In [1]: import numpy as np

In [2]: from numpy import linalg as LA

In [3]: np.set_printoptions(precision=2, suppress=True, linewidth=100)

In [4]: tidy = lambda a: np.round(a, 2) + 0

In [5]: E = np.loadtxt("data.csv", delimiter=",")

In [6]: E
Out[6]: 
array([[-2., -4., -4.,  0.],
       [ 1.,  0., -2.,  0.],
       [ 1.,  3.,  4.,  0.],
       [-4., -6., -4.,  0.],
       [ 2.,  4.,  4.,  0.],
       [ 2.,  4.,  4.,  0.]])

In [7]: tidy(LA.norm(E, 2) / LA.norm(E))
Out[7]: np.float64(0.98)

In [8]: LA.matrix_rank(E, rtol=0.1)
Out[8]: np.int64(2)

In [9]: x0 = np.array([-2, -2, 2, -1])

In [10]: (E * x0).sum(axis=1)
Out[10]: array([ 4., -6.,  0., 12., -4., -4.])

In [11]: (E @ x0).argmax()
Out[11]: np.int64(3)

In [12]: np.sign((E @ x0).round(6))
Out[12]: array([ 1., -1.,  0.,  1., -1., -1.])

In [13]: np.einsum("ij,j->i", E, x0)
Out[13]: array([ 4., -6.,  0., 12., -4., -4.])

In [14]: LA.norm(E @ x0) <= LA.norm(E, 2) * LA.norm(x0) + 1e-9
Out[14]: np.True_

In [15]: E @ (2 * x0)
Out[15]: array([  8., -12.,   0.,  24.,  -8.,  -8.])

In [16]: F = np.load("test10.npy")

In [17]: F
Out[17]: 
array([[ 1,  2, -2,  0,  0, -2,  2],
       [ 1,  2, -2,  0,  0, -2,  2],
       [-2, -1, -5, -3, -3, -5, -1],
       [-3, -2, -6, -4, -4, -6, -2],
       [-1,  0, -4, -2, -2, -4,  0]])

In [18]: LA.matrix_rank(F, rtol=0.1)
Out[18]: np.int64(2)

In [19]: LA.cond(F) > 100
Out[19]: np.True_

In [20]: tidy(LA.norm(F, 2) / LA.norm(F))
Out[20]: np.float64(0.94)

In [21]: np.argsort(-LA.norm(F, axis=0).round(6), kind="stable")[:3]
Out[21]: array([2, 5, 3])

In [22]: feats = np.load("dump.npy")

In [23]: feats
Out[23]: 
array([[ 1,  1, -1, -1, -1, -1,  1,  1],
       [ 1, -1,  1, -1,  1, -1,  1, -1],
       [ 1, -1,  1, -1, -1,  1, -1,  1],
       [ 1,  1,  1,  1,  1,  1,  1,  1]])

In [24]: u, g = feats[1], feats[3]

In [25]: u @ u
Out[25]: np.int64(8)

In [26]: pr = (u @ g) / (u @ u) * u

In [27]: tidy(LA.norm(u + g) ** 2 + LA.norm(u - g) ** 2)
Out[27]: np.float64(32.0)

In [28]: pr
Out[28]: array([ 0., -0.,  0., -0.,  0., -0.,  0., -0.])

In [29]: g - pr
Out[29]: array([1., 1., 1., 1., 1., 1., 1., 1.])

In [30]: (g - pr) @ u
Out[30]: np.float64(0.0)

In [31]: LA.matrix_rank(np.outer(u, g))
Out[31]: np.int64(1)

In [32]: rng = np.random.default_rng(61)

In [33]: other = feats + rng.integers(-2, 3, (4, 1)) @ rng.integers(-2, 3, (1, 8))

In [34]: other
Out[34]: 
array([[ 1,  1, -1, -1, -1, -1,  1,  1],
       [ 1, -2,  0, -2,  3, -1, -1, -3],
       [ 1,  0,  2,  0, -3,  1,  1,  3],
       [ 1,  2,  2,  2, -1,  1,  3,  3]])

In [35]: other - feats
Out[35]: 
array([[ 0,  0,  0,  0,  0,  0,  0,  0],
       [ 0, -1, -1, -1,  2,  0, -2, -2],
       [ 0,  1,  1,  1, -2,  0,  2,  2],
       [ 0,  1,  1,  1, -2,  0,  2,  2]])

In [36]: x0 = np.array([1, 0, 0, 0, 2, 2, 1, 1])

In [37]: a = np.maximum(feats @ x0, 0)

In [38]: np.maximum(feats @ x0, 0) - np.maximum(-feats @ x0, 0)
Out[38]: array([-1,  1,  1,  7])

In [39]: feats * (a > 1e-9)[:, None]
Out[39]: 
array([[ 0,  0,  0,  0,  0,  0,  0,  0],
       [ 1, -1,  1, -1,  1, -1,  1, -1],
       [ 1, -1,  1, -1, -1,  1, -1,  1],
       [ 1,  1,  1,  1,  1,  1,  1,  1]])

In [40]: K = np.load("mat.npy")

In [41]: K
Out[41]: 
array([[3, 1, 1, 0, 2],
       [2, 1, 0, 2, 2],
       [3, 2, 1, 0, 0],
       [3, 1, 1, 0, 3],
       [1, 3, 0, 2, 3],
       [2, 0, 1, 3, 0],
       [2, 0, 1, 1, 0]])

In [42]: u = np.array([-1, -1, 1])

In [43]: np.array([np.convolve(row, u, "same") for row in K])
Out[43]: 
array([[-4,  1,  0, -1, -2],
       [-3,  1, -1, -4,  0],
       [-5,  0,  1,  1,  0],
       [-4,  1,  0, -2, -3],
       [-4, -2,  1, -5, -1],
       [-2,  1, -4, -2,  3],
       [-2,  1, -2,  0,  1]])

In [44]: np.convolve(K[0], u)
Out[44]: array([-3, -4,  1,  0, -1, -2,  2])

In [45]: np.correlate(K[0], K[6], "full")
Out[45]: array([0, 3, 4, 2, 7, 4, 4, 0, 4])

In [46]: np.polyval(u, K[0])
Out[46]: array([-11,  -1,  -1,   1,  -5])
